% python3 -q
>>> import numpy as np
>>> np.set_printoptions(precision=2, suppress=True, linewidth=140, floatmode="fixed")
>>> tidy = lambda a: np.round(a, 2) + 0
>>> M = np.loadtxt("w.csv", delimiter=",")
>>> print(M)
[[ 3.00  1.00  0.00  3.00  0.00  3.00  1.00  0.00  3.00  1.00]
 [ 1.00  0.00  3.00  0.00  3.00  3.00  2.00  2.00  0.00  0.00]
 [ 0.00  3.00  0.00  2.00  2.00  0.00  2.00  2.00  2.00  2.00]
 [ 2.00  1.00  1.00  1.00  0.00  1.00  3.00  3.00  0.00  3.00]
 [ 1.00  0.00  2.00  2.00  1.00  2.00  2.00  3.00  2.00  0.00]
 [ 1.00  3.00  2.00  1.00  0.00  1.00  0.00  2.00  2.00  0.00]
 [ 2.00  2.00  2.00  1.00  1.00  2.00  2.00  2.00  3.00  1.00]
 [ 2.00  1.00  3.00  1.00  1.00  2.00  2.00  0.00  0.00  2.00]
 [ 3.00  3.00  3.00  2.00  1.00  0.00  1.00  0.00  0.00  0.00]
 [ 0.00  1.00 -9.00  3.00 -9.00 -6.00 -5.00 -6.00  3.00  1.00]]
>>> rank = np.linalg.matrix_rank(M)
>>> print(rank)
9
>>> ns = np.linalg.svd(M)[2][rank:].T
>>> print(ns.shape)
(10, 1)
>>> print(tidy(M @ ns))
[[0.00]
 [0.00]
 [0.00]
 [0.00]
 [0.00]
 [0.00]
 [0.00]
 [0.00]
 [0.00]
 [0.00]]
>>> print([int(np.linalg.matrix_rank(M[:, :j + 1])) for j in range(10)])
[1, 2, 3, 4, 5, 6, 7, 8, 9, 9]
>>> print([int(np.linalg.matrix_rank(np.delete(M, i, axis=0))) for i in range(10)])
[9, 9, 8, 8, 8, 8, 8, 8, 8, 9]
>>> print(tidy(np.trace(np.linalg.pinv(M) @ M)))
9.0
>>> print(np.unique(M.round(6), axis=0).shape)
(10, 10)
>>> print(np.abs(np.diag(np.linalg.qr(M)[1])) > 1e-9)
[ True  True  True  True  True  True  True  True  True False]
>>> print(np.linalg.lstsq(M[:-1].T, M[-1])[2])
9
>>> print(np.allclose(M[:-1].T @ np.linalg.lstsq(M[:-1].T, M[-1])[0], M[-1]))
True
>>> print(np.linalg.cond(M) > 100)
True
>>> print([round(float(x), 2) for x in np.linalg.svd(M, compute_uv=False)[:3]])
[19.46, 11.17, 4.64]
>>> left, sig, Vt = np.linalg.svd(M)
>>> evecs = Vt[:(sig > 1e-8).sum()]
>>> rng = np.random.default_rng(251706)
>>> vec = M[7] + 5 * M[4] + rng.integers(2) * np.eye(10)[5]
>>> print(vec)
[ 7.00  1.00 13.00 11.00  6.00 12.00 12.00 15.00 10.00  2.00]
>>> print(tidy(np.diag(evecs.T @ evecs)))
[0.92 0.89 0.98 1.00 0.88 0.92 0.62 0.97 0.97 0.84]
>>> print(np.allclose(evecs.T @ evecs @ vec, vec))
True
>>> print(np.linalg.matrix_rank(np.vstack([M, vec])))
9
>>> print(np.allclose(M, M.T))
False
>>> print((M - M.T) / 2)
[[ 0.00  0.00  0.00  0.50 -0.50  1.00 -0.50 -1.00  0.00  0.50]
 [ 0.00  0.00  0.00 -0.50  1.50  0.00  0.00  0.50 -1.50 -0.50]
 [ 0.00  0.00  0.00  0.50  0.00 -1.00  0.00 -0.50 -0.50  5.50]
 [-0.50  0.50 -0.50  0.00 -1.00  0.00  1.00  1.00 -1.00  0.00]
 [ 0.50 -1.50  0.00  1.00  0.00  1.00  0.50  1.00  0.50  4.50]
 [-1.00  0.00  1.00  0.00 -1.00  0.00 -1.00  0.00  1.00  3.00]
 [ 0.50  0.00  0.00 -1.00 -0.50  1.00  0.00  0.00  1.00  3.00]
 [ 1.00 -0.50  0.50 -1.00 -1.00  0.00  0.00  0.00  0.00  4.00]
 [ 0.00  1.50  0.50  1.00 -0.50 -1.00 -1.00  0.00  0.00 -1.50]
 [-0.50  0.50 -5.50  0.00 -4.50 -3.00 -3.00 -4.00  1.50  0.00]]
>>> print(M @ M)
[[ 30.00  27.00  14.00  25.00  -2.00  14.00  14.00  13.00  21.00  14.00]
 [ 17.00  25.00  22.00  22.00  13.00  20.00  21.00  25.00  27.00  13.00]
 [ 23.00  16.00  13.00  20.00  -1.00  11.00  16.00  10.00  16.00  14.00]
 [ 22.00  21.00  -6.00  25.00 -16.00   5.00   6.00  -3.00  28.00  19.00]
 [ 26.00  28.00  27.00  22.00  12.00  19.00  25.00  21.00  19.00  19.00]
 [ 19.00  19.00  24.00  15.00  17.00  18.00  20.00  15.00   9.00  12.00]
 [ 30.00  31.00  23.00  28.00   9.00  19.00  21.00  16.00  25.00  16.00]
 [ 16.00  24.00  -4.00  25.00  -6.00   6.00   9.00  10.00  30.00  15.00]
 [ 19.00  16.00  15.00  20.00  17.00  24.00  25.00  23.00  20.00  16.00]
 [-21.00 -48.00 -52.00 -41.00 -41.00 -46.00 -49.00 -62.00 -60.00 -25.00]]
>>> labels = rng.integers(0, 2, 5)
>>> J = np.array([[3, 2, 1, 0, 3],
...     [1, 0, 0, 2, 2],
...     [3, 3, 1, 3, 1],
...     [3, 1, 0, 1, 2],
...     [3, 0, 0, 2, 2]]) * (labels[:, None] == labels)
>>> print(J)
[[3 0 1 0 0]
 [0 0 0 0 2]
 [3 0 1 3 0]
 [3 0 0 1 0]
 [0 0 0 0 2]]
>>> ang = np.radians(30)
>>> R = np.eye(5)
>>> R[3, 3] = R[1, 1] = np.cos(ang)
>>> R[3, 1], R[1, 3] = -np.sin(ang), np.sin(ang)
>>> print(tidy(R))
[[ 1.00  0.00  0.00  0.00  0.00]
 [ 0.00  0.87  0.00  0.50  0.00]
 [ 0.00  0.00  1.00  0.00  0.00]
 [ 0.00 -0.50  0.00  0.87  0.00]
 [ 0.00  0.00  0.00  0.00  1.00]]
>>> A2 = J @ R.T
>>> print(np.allclose(np.linalg.norm(J, axis=1), np.linalg.norm(A2, axis=1)))
True
>>> print(tidy(A2))
[[3.00 0.00 1.00 0.00 0.00]
 [0.00 0.00 0.00 0.00 2.00]
 [3.00 1.50 1.00 2.60 0.00]
 [3.00 0.50 0.00 0.87 0.00]
 [0.00 0.00 0.00 0.00 2.00]]
>>> print(tidy(np.linalg.det(R)), tidy(np.trace(R)))
1.0 4.73
>>> left, sig, Vt = np.linalg.svd(J)
>>> evecs = Vt[:(sig > 1e-8).sum()]
>>> vec = J[3] + 2 * J[4] + rng.integers(2) * np.eye(5)[4]
>>> print(vec)
[3.00 0.00 0.00 1.00 5.00]
>>> print(tidy(np.linalg.norm(vec - evecs.T @ evecs @ vec)))
0.0
>>> print(tidy(np.diag(evecs.T @ evecs)))
[1.00 0.00 1.00 1.00 1.00]
>>> print(np.allclose(evecs.T @ evecs @ vec, vec))
True
>>> print(np.linalg.matrix_rank(np.vstack([J, vec])))
4
>>> W0 = np.load("sample18.npy")
>>> print(W0)
[[ 1  0  0  0  0  0  0  0  0  0  0]
 [ 0  0  0  0  0  0  0  0  0  0  0]
 [ 0  0 -1  0  0  0  0  0  0  0  0]
 [ 0  0  0  0  0  0  0  0  0  0  0]
 [ 0  0  0  0  1  0  0  0  0  0  0]
 [ 0  0  0  0  0  1  0  0  0  0  0]
 [ 0  0  0  0  0  0  0  0  0  0  0]
 [ 0  0  0  0  0  0  0 -1  0  0  0]
 [ 0  0  0  0  0  0  0  0  3  0  0]
 [ 0  0  0  0  0  0  0  0  0 -3  0]
 [ 0  0  0  0  0  0  0  0  0  0  0]]
>>> left, sig, Vt = np.linalg.svd(W0, full_matrices=False)
>>> print(tidy(sig / sig[0]))
[1.00 1.00 0.33 0.33 0.33 0.33 0.33 0.00 0.00 0.00 0.00]
>>> print(sig)
[3.00 3.00 1.00 1.00 1.00 1.00 1.00 0.00 0.00 0.00 0.00]
>>> print(left.T @ W0 @ Vt.T)
[[3.00 0.00 0.00 0.00 0.00 0.00 0.00 0.00 0.00 0.00 0.00]
 [0.00 3.00 0.00 0.00 0.00 0.00 0.00 0.00 0.00 0.00 0.00]
 [0.00 0.00 1.00 0.00 0.00 0.00 0.00 0.00 0.00 0.00 0.00]
 [0.00 0.00 0.00 1.00 0.00 0.00 0.00 0.00 0.00 0.00 0.00]
 [0.00 0.00 0.00 0.00 1.00 0.00 0.00 0.00 0.00 0.00 0.00]
 [0.00 0.00 0.00 0.00 0.00 1.00 0.00 0.00 0.00 0.00 0.00]
 [0.00 0.00 0.00 0.00 0.00 0.00 1.00 0.00 0.00 0.00 0.00]
 [0.00 0.00 0.00 0.00 0.00 0.00 0.00 0.00 0.00 0.00 0.00]
 [0.00 0.00 0.00 0.00 0.00 0.00 0.00 0.00 0.00 0.00 0.00]
 [0.00 0.00 0.00 0.00 0.00 0.00 0.00 0.00 0.00 0.00 0.00]
 [0.00 0.00 0.00 0.00 0.00 0.00 0.00 0.00 0.00 0.00 0.00]]
>>> print((sig > 1e-8).sum())
7
>>> print(tidy(np.cumsum(sig ** 2) / np.sum(sig ** 2)))
[0.39 0.78 0.83 0.87 0.91 0.96 1.00 1.00 1.00 1.00 1.00]
>>> print(Vt @ Vt.T)
[[1.00 0.00 0.00 0.00 0.00 0.00 0.00 0.00 0.00 0.00 0.00]
 [0.00 1.00 0.00 0.00 0.00 0.00 0.00 0.00 0.00 0.00 0.00]
 [0.00 0.00 1.00 0.00 0.00 0.00 0.00 0.00 0.00 0.00 0.00]
 [0.00 0.00 0.00 1.00 0.00 0.00 0.00 0.00 0.00 0.00 0.00]
 [0.00 0.00 0.00 0.00 1.00 0.00 0.00 0.00 0.00 0.00 0.00]
 [0.00 0.00 0.00 0.00 0.00 1.00 0.00 0.00 0.00 0.00 0.00]
 [0.00 0.00 0.00 0.00 0.00 0.00 1.00 0.00 0.00 0.00 0.00]
 [0.00 0.00 0.00 0.00 0.00 0.00 0.00 1.00 0.00 0.00 0.00]
 [0.00 0.00 0.00 0.00 0.00 0.00 0.00 0.00 1.00 0.00 0.00]
 [0.00 0.00 0.00 0.00 0.00 0.00 0.00 0.00 0.00 1.00 0.00]
 [0.00 0.00 0.00 0.00 0.00 0.00 0.00 0.00 0.00 0.00 1.00]]
